% ipython --no-banner

In [1]: import numpy as np

In [2]: from numpy import linalg as LA

In [3]: np.set_printoptions(precision=1, suppress=True, linewidth=200)

In [4]: mat = np.load("out17.npy")

In [5]: mat.round(1) + 0
Out[5]: 
array([[-0.6, -0.5, -0.4],
       [ 0.1, -0.3,  0. ],
       [ 0.7,  0.6,  0.6],
       [-0.5,  0.6, -0.2],
       [-0.3, -0.9, -0.5],
       [ 1. ,  0.9,  1. ],
       [-0.5, -0.1, -0.3],
       [-1. , -0.9, -0.9],
       [ 1. ,  0.6,  0.8],
       [-0.7, -0.9, -0.6],
       [-0.9, -1. , -0.8],
       [ 0.6,  0. ,  0.4],
       [-1. , -0.4, -0.9],
       [ 0.8, -0.6,  0.5],
       [ 0.6,  0.6,  0.5],
       [-0.6,  0.1, -0.4],
       [ 0.3,  0.8,  0.4],
       [ 0.8, -0.4,  0.5],
       [ 0.7,  0.1,  0.5],
       [-0.3, -0.8, -0.4],
       [ 1. ,  0.8,  0.9],
       [-0.6, -0.3, -0.4],
       [ 0.7,  0.1,  0.5],
       [-0.9, -0.7, -0.8],
       [-1. , -0.5, -0.9],
       [ 0.3,  0.7,  0.4]])

In [6]: rng = np.random.default_rng(48168)

In [7]: idx = rng.permutation(3)

In [8]: other = mat[:, idx] * rng.choice([-1, 1], 3)

In [9]: other.round(1) + 0
Out[9]: 
array([[-0.4,  0.5,  0.6],
       [ 0. ,  0.3, -0.1],
       [ 0.6, -0.6, -0.7],
       [-0.2, -0.6,  0.5],
       [-0.5,  0.9,  0.3],
       [ 1. , -0.9, -1. ],
       [-0.3,  0.1,  0.5],
       [-0.9,  0.9,  1. ],
       [ 0.8, -0.6, -1. ],
       [-0.6,  0.9,  0.7],
       [-0.8,  1. ,  0.9],
       [ 0.4,  0. , -0.6],
       [-0.9,  0.4,  1. ],
       [ 0.5,  0.6, -0.8],
       [ 0.5, -0.6, -0.6],
       [-0.4, -0.1,  0.6],
       [ 0.4, -0.8, -0.3],
       [ 0.5,  0.4, -0.8],
       [ 0.5, -0.1, -0.7],
       [-0.4,  0.8,  0.3],
       [ 0.9, -0.8, -1. ],
       [-0.4,  0.3,  0.6],
       [ 0.5, -0.1, -0.7],
       [-0.8,  0.7,  0.9],
       [-0.9,  0.5,  1. ],
       [ 0.4, -0.7, -0.3]])

In [10]: U, _, Vh = LA.svd(mat.T @ other)

In [11]: idx
Out[11]: array([2, 1, 0])

In [12]: print(np.round(U @ Vh, 1) + 0)
[[ 0.  0. -1.]
 [ 0. -1.  0.]
 [ 1.  0.  0.]]

In [13]: m1 = np.diag(5 * np.array([-1, 0, 0, 2])) + np.array([[-8, -1, 9, 1], [-1, 0, -3, -1], [9, -2, 1, -9], [-7, 5, -9, -5]])

In [14]: m1
Out[14]: 
array([[-13,  -1,   9,   1],
       [ -1,   0,  -3,  -1],
       [  9,  -2,   1,  -9],
       [ -7,   5,  -9,   5]])

In [15]: idx = rng.permutation(4)

In [16]: print(idx)
[0 2 3 1]

In [17]: other = m1[idx][:, idx]

In [18]: np.sort(np.abs(LA.eigvals(other)))
Out[18]: array([ 2.5,  2.5, 14.7, 16.8])

In [19]: np.diag(other)
Out[19]: array([-13,   1,   5,   0])

In [20]: np.round(LA.det(other), 1), np.round(LA.det(m1[idx]), 1)
Out[20]: (np.float64(-1588.0), np.float64(-1588.0))

In [21]: np.allclose(other, m1)
Out[21]: False

In [22]: q = m1.astype(float).copy()

In [23]: for j in range(4):
    ...:     q[:, j] -= q[:, :j] @ (q[:, :j].T @ q[:, j])
    ...:     q[:, j] /= LA.norm(q[:, j])
    ...: 

In [24]: np.round(q.T @ q, 1) + 0
Out[24]: 
array([[1., 0., 0., 0.],
       [0., 1., 0., 0.],
       [0., 0., 1., 0.],
       [0., 0., 0., 1.]])

In [25]: np.round(q.T @ m1, 1) + 0
Out[25]: 
array([[ 17.3,  -2.3,  -2.4,  -7.4],
       [  0. ,   5. , -12.4,   5. ],
       [  0. ,   0. ,   3.5,   0.7],
       [  0. ,   0. ,   0. ,   5.3]])

In [26]: q.round(1) + 0
Out[26]: 
array([[-0.8, -0.6,  0.1, -0.4],
       [-0.1,  0. , -1. , -0.1],
       [ 0.5, -0.2,  0.1, -0.8],
       [-0.4,  0.8,  0.1, -0.4]])

In [27]: x = np.array([9, 4, 4, 4])

In [28]: round(LA.det(q), 1)
Out[28]: np.float64(-1.0)

In [29]: print(4 - LA.matrix_rank(q - np.eye(4), tol=1e-8))
1

In [30]: q.T @ (q @ x)
Out[30]: array([9., 4., 4., 4.])

In [31]: [p for p in range(1, 25) if np.allclose(LA.matrix_power(q, p), np.eye(4))]
Out[31]: []

In [32]: np.sort(np.abs(np.degrees(np.angle(LA.eigvals(q)))))
Out[32]: array([  0. , 123.6, 123.6, 180. ])

In [33]: round(LA.norm(x), 1), round(LA.norm(q @ x), 1)
Out[33]: (np.float64(11.4), np.float64(11.4))

In [34]: other = np.array([[1, 2], [3, 2]])

In [35]: cent = np.kron(other, m1)

In [36]: cent.shape
Out[36]: (8, 8)

In [37]: other = np.array([[0, 4, -1], [-5, 5, -3], [2, -5, 5], [-3, 5, -2]])

In [38]: print(LA.matrix_rank(m1 @ other))
3

In [39]: LA.matrix_rank(np.vstack([m1, other.T]))
Out[39]: np.int64(4)

In [40]: other.T @ m1.T
Out[40]: 
array([[ 20,  -3,  39, -58],
       [-97,   6, -24,  67],
       [ 59, -12,  20, -63]])

In [41]: m1 @ other
Out[41]: 
array([[ 20, -97,  59],
       [ -3,   6, -12],
       [ 39, -24,  20],
       [-58,  67, -63]])

In [42]: print(np.einsum("ij->j", m1))
[-12   2  -2  -4]

In [43]: np.vstack([m1, other.T]).shape
Out[43]: (7, 4)

In [44]: M = np.loadtxt("run4.csv", delimiter=",")

In [45]: M
Out[45]: 
array([[ 1., -2.,  4., -8.],
       [ 1., -1.,  1., -1.],
       [ 1.,  0.,  0.,  0.],
       [ 1.,  1.,  1.,  1.],
       [ 1.,  2.,  4.,  8.]])

In [46]: proj = M @ LA.solve(M.T @ M, M.T)

In [47]: LA.matrix_rank(np.eye(5) - proj)
Out[47]: np.int64(1)

In [48]: np.round(LA.eigvalsh(proj), 1) + 0
Out[48]: array([0., 1., 1., 1., 1.])

In [49]: other = np.c_[M[:, :1] @ np.array([[5]]), np.array([8, 3, 3, 0, 0])]

In [50]: other
Out[50]: 
array([[5., 8.],
       [5., 3.],
       [5., 3.],
       [5., 0.],
       [5., 0.]])

In [51]: print(LA.matrix_rank(np.c_[M, other]))
5

In [52]: LA.matrix_rank(other)
Out[52]: np.int64(2)

In [53]: np.round(LA.lstsq(M, other[:, 0])[0], 1) + 0
Out[53]: array([5., 0., 0., 0.])

In [54]: other = np.array([[1, 6], [7, 6], [0, 1], [4, 5]])

In [55]: print(other.T @ M.T)
[[-45. -10.   1.  12.  47.]
 [-42.  -4.   6.  18.  62.]]

In [56]: np.einsum("ik,kj->ji", M, other)
Out[56]: 
array([[-45., -10.,   1.,  12.,  47.],
       [-42.,  -4.,   6.,  18.,  62.]])

In [57]: np.vstack([M, other.T]).shape
Out[57]: (7, 4)

In [58]: print(M @ other)
[[-45. -42.]
 [-10.  -4.]
 [  1.   6.]
 [ 12.  18.]
 [ 47.  62.]]

In [59]: LA.matrix_rank(np.vstack([M, other.T]))
Out[59]: np.int64(4)

In [60]: np.einsum("ij->j", M)
Out[60]: array([ 5.,  0., 10.,  0.])
